$ python3 -q
>>> import numpy as np
>>> np.set_printoptions(suppress=True, linewidth=160)
>>> A = np.loadtxt("out18.csv", delimiter=",")
>>> print(A)
[[3. 3. 2. 4. 0. 0. 4. 4. 1. 1. 0. 1. 1. 0. 1. 3.]
 [0. 4. 1. 4. 2. 5. 5. 0. 3. 3. 0. 2. 1. 5. 0. 0.]
 [0. 0. 4. 1. 1. 2. 1. 3. 5. 3. 3. 3. 2. 5. 0. 2.]
 [0. 0. 0. 2. 3. 3. 0. 1. 1. 5. 5. 5. 2. 2. 2. 3.]
 [0. 0. 0. 0. 1. 0. 1. 0. 4. 5. 0. 2. 4. 0. 3. 2.]
 [0. 0. 0. 0. 0. 1. 3. 2. 5. 3. 0. 4. 5. 5. 0. 3.]
 [0. 0. 0. 0. 0. 0. 5. 0. 4. 0. 3. 4. 1. 0. 5. 5.]
 [0. 0. 0. 0. 0. 0. 0. 4. 4. 0. 0. 1. 2. 4. 1. 2.]
 [0. 0. 0. 0. 0. 0. 0. 0. 2. 1. 1. 4. 0. 2. 2. 5.]
 [0. 0. 0. 0. 0. 0. 0. 0. 0. 0. 2. 5. 4. 1. 2. 4.]
 [0. 0. 0. 0. 0. 0. 0. 0. 0. 0. 1. 4. 0. 0. 4. 3.]
 [0. 0. 0. 0. 0. 0. 0. 0. 0. 0. 0. 3. 2. 0. 0. 0.]
 [0. 0. 0. 0. 0. 0. 0. 0. 0. 0. 0. 0. 4. 2. 2. 3.]
 [0. 0. 0. 0. 0. 0. 0. 0. 0. 0. 0. 0. 0. 3. 4. 4.]
 [0. 0. 0. 0. 0. 0. 0. 0. 0. 0. 0. 0. 0. 0. 3. 2.]
 [0. 0. 0. 0. 0. 0. 0. 0. 0. 0. 0. 0. 0. 0. 0. 1.]]
>>> # triangular: eigenvalues sit on the diagonal
>>> Uu, sig, Vt = np.linalg.svd(A)
>>> print(np.argmax(sig[:-1] / (sig[1:] + 1e-6)) + 1)
15
>>> B = Uu[:, :15] @ np.diag(sig[:15]) @ Vt[:15]
>>> print(np.round(np.abs(A - B).max(), 1))
0.0
>>> print(np.linalg.matrix_rank(A, rtol=0.05))
12
>>> m1 = np.load("block18.npy")
>>> print(m1)
[[ 2  3 -5 -3  5  5  2  0 -1  3 -5  4  3  5  4]
 [ 3  2  3 -5 -3  5  5  2  0 -1  3 -5  4  3  5]
 [-5  3  2  3 -5 -3  5  5  2  0 -1  3 -5  4  3]
 [-3 -5  3  2  3 -5 -3  5  5  2  0 -1  3 -5  4]
 [ 5 -3 -5  3  2  3 -5 -3  5  5  2  0 -1  3 -5]
 [ 5  5 -3 -5  3  2  3 -5 -3  5  5  2  0 -1  3]
 [ 2  5  5 -3 -5  3  2  3 -5 -3  5  5  2  0 -1]
 [ 0  2  5  5 -3 -5  3  2  3 -5 -3  5  5  2  0]
 [-1  0  2  5  5 -3 -5  3  2  3 -5 -3  5  5  2]
 [ 3 -1  0  2  5  5 -3 -5  3  2  3 -5 -3  5  5]
 [-5  3 -1  0  2  5  5 -3 -5  3  2  3 -5 -3  5]
 [ 4 -5  3 -1  0  2  5  5 -3 -5  3  2  3 -5 -3]
 [ 3  4 -5  3 -1  0  2  5  5 -3 -5  3  2  3 -5]
 [ 5  3  4 -5  3 -1  0  2  5  5 -3 -5  3  2  3]
 [ 4  5  3  4 -5  3 -1  0  2  5  5 -3 -5  3  2]]
>>> # equal to its transpose
>>> ev, evecs = np.linalg.eigh(m1)
>>> print(np.round(np.linalg.eigvalsh(m1 @ m1), 1))
[  5.3  12.8  15.8  21.2  28.3  53.7  91.   93.2 104.7 273.8 317.3 317.3 389.7 608.  653.9]
>>> print(ev.round(1))
[-17.8 -16.5 -10.2  -9.5  -7.3  -5.3  -4.   -3.6   2.3   4.6   9.7  17.8  19.7  24.7  25.6]
>>> rng = np.random.default_rng(71850)
>>> idx = rng.permutation(15)
>>> print(idx)
[12  3  2 10 11  5 14  6  9  4  7 13  0  8  1]
>>> B = m1[idx][:, idx]
>>> print(np.diag(B))
[2 2 2 2 2 2 2 2 2 2 2 2 2 2 2]
>>> print(np.trace(B))
30
>>> print(np.allclose(B, m1))
False
>>> print(round(float(np.linalg.eigvalsh(m1).min()), 1))
-17.8
>>> vec = np.array([3, 3, -3, 0, 1, 3, 3, 2, 2, -3, 1, 1, 3, 1, 2])
>>> y = m1 @ vec
>>> b, lr = np.zeros(15), 1 / np.linalg.norm(m1, 2) ** 2
>>> for i in range(50):
...     b -= lr * m1.T @ (m1 @ b - y)
...     if i % 10 == 0: print(i, round(np.linalg.norm(m1 @ b - y), 1))
... 
0 66.1
10 15.5
20 10.2
30 7.4
40 5.6
>>> print(np.round(np.linalg.cond(m1), 1))
11.1
>>> print(np.round(np.sort(np.abs(np.linalg.eigvals(m1))), 1))
[ 2.3  3.6  4.   4.6  5.3  7.3  9.5  9.7 10.2 16.5 17.8 17.8 19.7 24.7 25.6]
>>> K = np.tril(np.array([[-3, 3, 1, 2, -1, -1, 0, 3, -2, 1],
...     [0, -1, 0, 3, 3, 1, 1, 1, 0, -2],
...     [-2, 1, 3, 0, 0, 0, 2, 3, -1, -3],
...     [1, -2, -2, 1, 3, -2, 0, -2, 1, -1],
...     [1, 2, 1, 3, -3, 2, -2, 1, -2, -1],
...     [-1, 3, 0, -2, 2, 2, -2, -3, 2, 0],
...     [1, 2, 3, -1, -3, 3, -3, -2, -1, -2],
...     [-3, 1, 0, 0, 3, -2, 1, 3, -2, -2],
...     [3, 1, 1, -2, -3, -1, 3, 3, 0, -3],
...     [0, 1, -2, -3, 1, 0, 0, -1, 2, -2]]), -1) + np.eye(10, dtype=int)
>>> print(K)
[[ 1  0  0  0  0  0  0  0  0  0]
 [ 0  1  0  0  0  0  0  0  0  0]
 [-2  1  1  0  0  0  0  0  0  0]
 [ 1 -2 -2  1  0  0  0  0  0  0]
 [ 1  2  1  3  1  0  0  0  0  0]
 [-1  3  0 -2  2  1  0  0  0  0]
 [ 1  2  3 -1 -3  3  1  0  0  0]
 [-3  1  0  0  3 -2  1  1  0  0]
 [ 3  1  1 -2 -3 -1  3  3  1  0]
 [ 0  1 -2 -3  1  0  0 -1  2  1]]
>>> idx = rng.permutation(10)
>>> print(idx)
[0 3 6 7 8 9 5 2 4 1]
>>> B = K[idx][:, idx]
>>> print(np.diag(B))
[1 1 1 1 1 1 1 1 1 1]
>>> print(np.allclose(B, K))
False
>>> print(K @ K)
[[  1   0   0   0   0   0   0   0   0   0]
 [  0   1   0   0   0   0   0   0   0   0]
 [ -4   2   1   0   0   0   0   0   0   0]
 [  6  -6  -4   1   0   0   0   0   0   0]
 [  3  -1  -4   6   1   0   0   0   0   0]
 [ -2  14   6   2   4   1   0   0   0   0]
 [-11  12   5 -17   0   6   1   0   0   0]
 [  0   4   6  12  -1  -1   2   1   0   0]
 [ -6   7  12 -14  -8   1   9   6   1   0]
 [ 11   9   5  -7  -7   0   5   4   4   1]]
>>> print(round(np.abs(np.linalg.eigvals(K)).max(), 1))
1.0
>>> print((K - K.T) / 2)
[[ 0.   0.   1.  -0.5 -0.5  0.5 -0.5  1.5 -1.5  0. ]
 [ 0.   0.  -0.5  1.  -1.  -1.5 -1.  -0.5 -0.5 -0.5]
 [-1.   0.5  0.   1.  -0.5  0.  -1.5  0.  -0.5  1. ]
 [ 0.5 -1.  -1.   0.  -1.5  1.   0.5  0.   1.   1.5]
 [ 0.5  1.   0.5  1.5  0.  -1.   1.5 -1.5  1.5 -0.5]
 [-0.5  1.5  0.  -1.   1.   0.  -1.5  1.   0.5  0. ]
 [ 0.5  1.   1.5 -0.5 -1.5  1.5  0.  -0.5 -1.5  0. ]
 [-1.5  0.5  0.   0.   1.5 -1.   0.5  0.  -1.5  0.5]
 [ 1.5  0.5  0.5 -1.  -1.5 -0.5  1.5  1.5  0.  -1. ]
 [ 0.   0.5 -1.  -1.5  0.5  0.   0.  -0.5  1.   0. ]]
>>> vec = np.array([2, 3, 1, 2, 2, 2, 1, 1, 1, 2])
>>> h = np.maximum(K @ vec, 0)
>>> print(h)
[ 2  3  0  0 17  9 10  1  5  0]
>>> print(K.T @ h)
[32 90 52 13 -7 32 26 16  5  0]
>>> print(np.linalg.matrix_rank(K - K[0, 0] * np.eye(10)))
8
>>> print(K.reshape(2, -1))
[[ 1  0  0  0  0  0  0  0  0  0  0  1  0  0  0  0  0  0  0  0 -2  1  1  0  0  0  0  0  0  0  1 -2 -2  1  0  0  0  0  0  0  1  2  1  3  1  0  0  0  0  0]
 [-1  3  0 -2  2  1  0  0  0  0  1  2  3 -1 -3  3  1  0  0  0 -3  1  0  0  3 -2  1  1  0  0  3  1  1 -2 -3 -1  3  3  1  0  0  1 -2 -3  1  0  0 -1  2  1]]
>>> print(K.ravel(order="F"))
[ 1  0 -2  1  1 -1  1 -3  3  0  0  1  1 -2  2  3  2  1  1  1  0  0  1 -2  1  0  3  0  1 -2  0  0  0  1  3 -2 -1  0 -2 -3  0  0  0  0  1  2 -3  3 -3  1  0  0  0
  0  0  1  3 -2 -1  0  0  0  0  0  0  0  1  1  3  0  0  0  0  0  0  0  0  1  3 -1  0  0  0  0  0  0  0  0  1  2  0  0  0  0  0  0  0  0  0  1]
>>> t3 = K.reshape(10, 2, -1)
>>> print(t3.sum(axis=1))
[[ 1  0  0  0  0]
 [ 0  1  0  0  0]
 [-2  1  1  0  0]
 [ 1 -2 -2  1  0]
 [ 1  2  1  3  1]
 [ 0  3  0 -2  2]
 [ 4  3  3 -1 -3]
 [-5  2  1  0  3]
 [ 2  4  4 -1 -3]
 [ 0  1 -3 -1  2]]
>>> print(t3.transpose(1, 0, 2))
[[[ 1  0  0  0  0]
  [ 0  1  0  0  0]
  [-2  1  1  0  0]
  [ 1 -2 -2  1  0]
  [ 1  2  1  3  1]
  [-1  3  0 -2  2]
  [ 1  2  3 -1 -3]
  [-3  1  0  0  3]
  [ 3  1  1 -2 -3]
  [ 0  1 -2 -3  1]]

 [[ 0  0  0  0  0]
  [ 0  0  0  0  0]
  [ 0  0  0  0  0]
  [ 0  0  0  0  0]
  [ 0  0  0  0  0]
  [ 1  0  0  0  0]
  [ 3  1  0  0  0]
  [-2  1  1  0  0]
  [-1  3  3  1  0]
  [ 0  0 -1  2  1]]]
>>> print(np.swapaxes(t3, 1, 2)[4])
[[1 0]
 [2 0]
 [1 0]
 [3 0]
 [1 0]]
>>> mat = np.loadtxt("arr.csv", delimiter=",")
>>> print(mat.round(1))
[[-0.1 -0.8  0.3 -0.4 -0.3]
 [ 0.3  0.1  0.9  0.1  0.3]
 [ 0.6 -0.5 -0.3  0.5  0.2]
 [-0.4 -0.2 -0.1 -0.2  0.9]
 [-0.6 -0.2  0.2  0.7 -0.1]]
>>> # columns are unit length and at right angles
>>> print(np.round(mat @ mat.T, 1) + 0)
[[1. 0. 0. 0. 0.]
 [0. 1. 0. 0. 0.]
 [0. 0. 1. 0. 0.]
 [0. 0. 0. 1. 0.]
 [0. 0. 0. 0. 1.]]
>>> print(np.round(np.linalg.svd(mat, compute_uv=False), 1))
[1. 1. 1. 1. 1.]
>>> print(np.round(np.linalg.norm(mat, axis=0), 1))
[1. 1. 1. 1. 1.]
>>> print(round(np.einsum("ij,ji->", mat, mat), 1))
0.9
>>> print(np.round(np.kron(np.eye(2, dtype=int), mat), 1))
[[-0.1 -0.8  0.3 -0.4 -0.3 -0.  -0.   0.  -0.  -0. ]
 [ 0.3  0.1  0.9  0.1  0.3  0.   0.   0.   0.   0. ]
 [ 0.6 -0.5 -0.3  0.5  0.2  0.  -0.  -0.   0.   0. ]
 [-0.4 -0.2 -0.1 -0.2  0.9 -0.  -0.  -0.  -0.   0. ]
 [-0.6 -0.2  0.2  0.7 -0.1 -0.  -0.   0.   0.  -0. ]
 [-0.  -0.   0.  -0.  -0.  -0.1 -0.8  0.3 -0.4 -0.3]
 [ 0.   0.   0.   0.   0.   0.3  0.1  0.9  0.1  0.3]
 [ 0.  -0.  -0.   0.   0.   0.6 -0.5 -0.3  0.5  0.2]
 [-0.  -0.  -0.  -0.   0.  -0.4 -0.2 -0.1 -0.2  0.9]
 [-0.  -0.   0.   0.  -0.  -0.6 -0.2  0.2  0.7 -0.1]]
>>> print(np.round(np.poly(mat), 1))
[ 1.   0.6 -0.2  0.2 -0.6 -1. ]
>>> print(round(float(np.linalg.eigvals(mat).sum().real), 1))
-0.6
>>> O, evecs = np.linalg.qr(mat[:, :2])[0], np.linalg.qr(mat[:, 2:])[0]
>>> sig = np.linalg.svd(O.T @ evecs, compute_uv=False)
>>> print(np.round(np.degrees(np.arccos(sig.clip(0, 1))), 1))
[90. 90.]
